$ python3 -q
>>> import numpy as np
>>> np.set_printoptions(suppress=True, linewidth=100)
>>> E = np.array([[0, 1, 1, 3, 3, 5, 5],
...     [0, 0, 0, 5, 2, 5, 1],
...     [2, 4, 2, 4, 0, 1, 4],
...     [3, 3, 4, 4, 1, 3, 2],
...     [0, 0, 2, 4, 4, 4, 0],
...     [0, 4, 4, 2, 2, 0, 1],
...     [4, 4, 2, 2, 5, 1, 4]])
>>> E
array([[0, 1, 1, 3, 3, 5, 5],
       [0, 0, 0, 5, 2, 5, 1],
       [2, 4, 2, 4, 0, 1, 4],
       [3, 3, 4, 4, 1, 3, 2],
       [0, 0, 2, 4, 4, 4, 0],
       [0, 4, 4, 2, 2, 0, 1],
       [4, 4, 2, 2, 5, 1, 4]])
>>> O, V = np.linalg.qr(E[:, :5])[0], np.linalg.qr(E[:, 5:])[0]
>>> sigma = np.linalg.svd(O.T @ V, compute_uv=False)
>>> round(np.linalg.norm(O @ O.T - V @ V.T, 2), 3)
np.float64(1.0)
>>> (sigma > 0.9).sum()
np.int64(1)
>>> u = np.array([1, 3])
>>> np.correlate(E[3], E[2], "full")
array([12, 15, 19, 32, 26, 47, 53, 36, 38, 26, 18, 14,  4])
>>> np.array([np.convolve(row, u, "same") for row in E])
array([[ 0,  1,  4,  6, 12, 14, 20],
       [ 0,  0,  0,  5, 17, 11, 16],
       [ 2, 10, 14, 10, 12,  1,  7],
       [ 3, 12, 13, 16, 13,  6, 11],
       [ 0,  0,  2, 10, 16, 16, 12],
       [ 0,  4, 16, 14,  8,  6,  1],
       [ 4, 16, 14,  8, 11, 16,  7]])
>>> np.round(np.sort(np.abs(np.linalg.eigvals(E))), 3)
array([ 0.848,  2.673,  2.673,  4.07 ,  4.07 ,  5.135, 16.776])
>>> round(float(np.abs(np.linalg.eigvals(E)).max()), 3)
16.776
>>> np.allclose(E, E.T)
False
>>> O, Rm = np.linalg.qr(E)
>>> np.trace(O @ O.T)
np.float64(7.0)
>>> np.round(np.abs(np.diag(Rm)), 3)
array([5.385, 4.522, 3.136, 6.328, 5.016, 2.261, 1.578])
>>> W0 = np.loadtxt("data.csv", delimiter=",")
>>> W0
array([[-2.98,  1.  ,  3.  ,  3.  ,  0.  ],
       [ 0.  ,  1.02, -2.  ,  0.  , -3.  ],
       [-3.  ,  0.  ,  3.02,  1.  ,  2.  ],
       [ 2.  , -2.  ,  3.  ,  3.02, -3.  ],
       [-3.  ,  1.  ,  3.  ,  3.  ,  0.02]])
>>> np.round(np.linalg.eigvals(W0).sum().real, 3)
np.float64(4.1)
>>> round(float(np.linalg.det(2 * W0)), 3), np.round(np.linalg.det(W0), 3)
(29.747, np.float64(0.93))
>>> np.round(np.linalg.eigvals(W0), 3)
array([ 4.672+0.j   , -1.077+2.283j, -1.077-2.283j,  1.561+0.j   ,  0.02 +0.j   ])
>>> round(np.linalg.det(W0[::-1]), 3)
np.float64(0.93)
>>> np.round(np.poly(W0), 3)
array([  1.   ,  -4.1  ,   0.324, -24.01 ,  46.96 ,  -0.93 ])
>>> Uu, sigma, vt = np.linalg.svd(W0)
>>> sigma.round(3)
array([8.894, 5.9  , 3.694, 0.774, 0.006])
>>> Y = Uu[:, :4] @ np.diag(sigma[:4]) @ vt[:4]
>>> round(float(np.abs(W0 - Y).max()), 3)
0.003
>>> np.linalg.matrix_rank(W0, rtol=0.05)
np.int64(4)
>>> [round(float(x), 3) for x in np.linalg.svd(W0, compute_uv=False)[:3]]
[8.894, 5.9, 3.694]
>>> np.linalg.cond(W0) > 100
np.True_
>>> np.round(np.linalg.norm(W0, 2) / np.linalg.norm(W0), 3)
np.float64(0.786)
>>> np.linalg.matrix_rank(W0, rtol=0.1)
np.int64(3)
>>> data = np.load("block17.npy")
>>> data.round(3)
array([[-0.273,  0.182,  0.182,  0.909,  0.182],
       [ 0.182,  0.974, -0.026, -0.13 , -0.026],
       [ 0.182, -0.026,  0.974, -0.13 , -0.026],
       [ 0.909, -0.13 , -0.13 ,  0.351, -0.13 ],
       [ 0.182, -0.026, -0.026, -0.13 ,  0.974]])
>>> ev, V = np.linalg.eigh(data)
>>> ev.round(3)
array([-1.,  1.,  1.,  1.,  1.])
>>> np.round(np.linalg.eigvalsh(data @ data), 3)
array([1., 1., 1., 1., 1.])
>>> np.round(V.T @ V, 3) + 0
array([[1., 0., 0., 0., 0.],
       [0., 1., 0., 0., 0.],
       [0., 0., 1., 0., 0.],
       [0., 0., 0., 1., 0.],
       [0., 0., 0., 0., 1.]])
>>> np.round(np.linalg.eigvalsh(data + -1 * np.eye(5)), 3) + 0
array([-2.,  0.,  0.,  0.,  0.])
>>> np.round(V @ np.diag(ev) @ V.T, 3)
array([[-0.273,  0.182,  0.182,  0.909,  0.182],
       [ 0.182,  0.974, -0.026, -0.13 , -0.026],
       [ 0.182, -0.026,  0.974, -0.13 , -0.026],
       [ 0.909, -0.13 , -0.13 ,  0.351, -0.13 ],
       [ 0.182, -0.026, -0.026, -0.13 ,  0.974]])
>>> mat = np.loadtxt("layer18.csv", delimiter=",")
>>> mat.round(3)
array([[ 0.006, -0.055,  0.055,  0.006],
       [-0.055,  0.494, -0.494, -0.055],
       [ 0.055, -0.494,  0.494,  0.055],
       [ 0.006, -0.055,  0.055,  0.006]])
>>> # rank 1
>>> r = np.linalg.matrix_rank(mat)
>>> r
np.int64(1)
>>> null = np.linalg.svd(mat)[2][r:].T
>>> [int(np.linalg.matrix_rank(mat[:i])) for i in range(1, len(mat) + 1)]
[1, 1, 1, 1]
>>> np.allclose(mat @ null, 0)
True
>>> [int(np.linalg.matrix_rank(mat[:, :j + 1])) for j in range(4)]
[1, 1, 1, 1]
>>> [int(np.linalg.matrix_rank(np.delete(mat, i, axis=0))) for i in range(4)]
[1, 1, 1, 1]
>>> Uu, sigma, vt = np.linalg.svd(mat)
>>> V = vt[:(sigma > 1e-8).sum()]
>>> rng = np.random.default_rng(365)
>>> x = mat[2] + 4 * mat[0] + rng.integers(2) * np.eye(4)[0]
>>> x.round(3)
array([ 0.079, -0.713,  0.713,  0.079])
>>> np.round(np.linalg.norm(x - V.T @ V @ x), 3)
np.float64(0.0)
>>> np.round(np.diag(V.T @ V), 3)
array([0.006, 0.494, 0.494, 0.006])
>>> np.linalg.matrix_rank(np.vstack([mat, x]))
np.int64(1)
>>> np.allclose(V.T @ V @ x, x)
True
>>> ev, V = np.linalg.eigh(mat)
>>> np.round(V.T @ mat @ V, 3) + 0
array([[0., 0., 0., 0.],
       [0., 0., 0., 0.],
       [0., 0., 0., 0.],
       [0., 0., 0., 1.]])
>>> np.unique(ev.round(6) + 0, return_counts=True)[1]
array([3, 1])
>>> np.round(np.abs(V[:, -1]), 3)
array([0.078, 0.703, 0.703, 0.078])
>>> np.round(V.T @ V, 3) + 0
array([[1., 0., 0., 0.],
       [0., 1., 0., 0.],
       [0., 0., 1., 0.],
       [0., 0., 0., 1.]])
>>> ev.sum(), np.trace(mat)
(np.float64(1.0), np.float64(1.0))
>>> ev.round(3) + 0
array([0., 0., 0., 1.])
>>> np.round(np.linalg.eigvalsh(mat @ mat), 3) + 0
array([0., 0., 0., 1.])
>>> np.round(V @ np.diag(ev) @ V.T, 3)
array([[ 0.006, -0.055,  0.055,  0.006],
       [-0.055,  0.494, -0.494, -0.055],
       [ 0.055, -0.494,  0.494,  0.055],
       [ 0.006, -0.055,  0.055,  0.006]])
>>> np.abs(V[:, -1]).round(6).argmax()
np.int64(1)
>>> F = np.load("case18.npy")
>>> F.round(3)
array([[ 30.688,  48.388, -13.105,  83.739],
       [ 27.713,  44.156, -11.559,  75.827],
       [ 23.344,  37.985,  -9.397,  64.312],
       [ 20.37 ,  33.814,  -8.008,  56.551],
       [  7.53 ,  15.977,  -2.995,  23.816],
       [  7.431,  15.84 ,  -2.964,  23.569],
       [  1.449,   7.205,  -1.429,   8.559],
       [  0.377,   5.444,  -1.227,   5.737],
       [  0.125,   4.995,  -1.181,   5.048],
       [ -0.29 ,   4.195,  -1.104,   3.857],
       [ -0.703,   3.253,  -1.013,   2.543],
       [  2.892,  -1.328,   2.216,   0.797],
       [  3.266,  -1.481,   2.552,   0.884],
       [  6.146,  -2.811,   5.538,   1.173],
       [  9.86 ,  -5.183,  10.506,   0.288],
       [ 24.262, -27.619,  46.737, -24.977],
       [ 25.478, -31.152,  51.768, -29.731],
       [ 25.847, -32.308,  53.395, -31.307],
       [ 26.635, -34.926,  57.043, -34.908],
       [ 27.74 , -38.975,  62.607, -40.557]])
>>> # null space of dimension 1
>>> Uu, sigma, vt = np.linalg.svd(F)
>>> V = vt[:(sigma > 1e-8).sum()]
>>> x = F[13] + -1 * F[4] + rng.integers(2) * np.eye(4)[2]
>>> x.round(3)
array([ -1.384, -18.789,   9.533, -22.643])
>>> np.round(V.T @ V, 3)
array([[ 0.615, -0.279,  0.215,  0.336],
       [-0.279,  0.798,  0.155,  0.244],
       [ 0.215,  0.155,  0.881, -0.187],
       [ 0.336,  0.244, -0.187,  0.707]])
>>> np.allclose(V.T @ V @ x, x)
False
>>> np.round(np.diag(V.T @ V), 3)
array([0.615, 0.798, 0.881, 0.707])
>>> lab = rng.permutation(5)
>>> lab
array([2, 0, 1, 3, 4])
>>> Y = data[lab][:, lab]
>>> np.trace(Y)
np.float64(3.0)
>>> Y.round(3)
array([[ 0.974,  0.182, -0.026, -0.13 , -0.026],
       [ 0.182, -0.273,  0.182,  0.909,  0.182],
       [-0.026,  0.182,  0.974, -0.13 , -0.026],
       [-0.13 ,  0.909, -0.13 ,  0.351, -0.13 ],
       [-0.026,  0.182, -0.026, -0.13 ,  0.974]])
>>> np.round(np.diag(Y), 3)
array([ 0.974, -0.273,  0.974,  0.351,  0.974])
>>> np.round(np.linalg.det(Y), 3), np.round(np.linalg.det(data[lab]), 3)
(np.float64(-1.0), np.float64(-1.0))
>>> np.round(np.sort(np.abs(np.linalg.eigvals(Y))), 3)
array([1., 1., 1., 1., 1.])
>>> Y = np.array([[3, -3, 1, 1, -3, 3, 0],
...     [-2, -3, -1, 2, -1, 3, -2],
...     [1, -3, 0, 3, -1, 1, -3],
...     [-1, -2, 2, -3, -3, -3, -1],
...     [-1, -3, 0, -1, -1, -3, 3],
...     [-3, 1, 3, 0, 1, -3, 3],
...     [-2, 2, 3, 2, 2, -3, 0]])
>>> m1 = np.tril(Y)
>>> m1
array([[ 3,  0,  0,  0,  0,  0,  0],
       [-2, -3,  0,  0,  0,  0,  0],
       [ 1, -3,  0,  0,  0,  0,  0],
       [-1, -2,  2, -3,  0,  0,  0],
       [-1, -3,  0, -1, -1,  0,  0],
       [-3,  1,  3,  0,  1, -3,  0],
       [-2,  2,  3,  2,  2, -3,  0]])
>>> # triangular, det is the product of the diagonal
>>> r = np.linalg.matrix_rank(m1)
>>> r
np.int64(6)
>>> null = np.linalg.svd(m1)[2][r:].T
>>> [int(np.linalg.matrix_rank(m1[:, :j + 1])) for j in range(7)]
[1, 2, 3, 4, 5, 6, 6]
>>> np.linalg.matrix_rank(m1.T @ m1), np.linalg.matrix_rank(m1 @ m1.T)
(np.int64(6), np.int64(6))
>>> null @ null.T
array([[0., 0., 0., 0., 0., 0., 0.],
       [0., 0., 0., 0., 0., 0., 0.],
       [0., 0., 0., 0., 0., 0., 0.],
       [0., 0., 0., 0., 0., 0., 0.],
       [0., 0., 0., 0., 0., 0., 0.],
       [0., 0., 0., 0., 0., 0., 0.],
       [0., 0., 0., 0., 0., 0., 1.]])
>>> np.allclose(m1 @ null, 0)
True
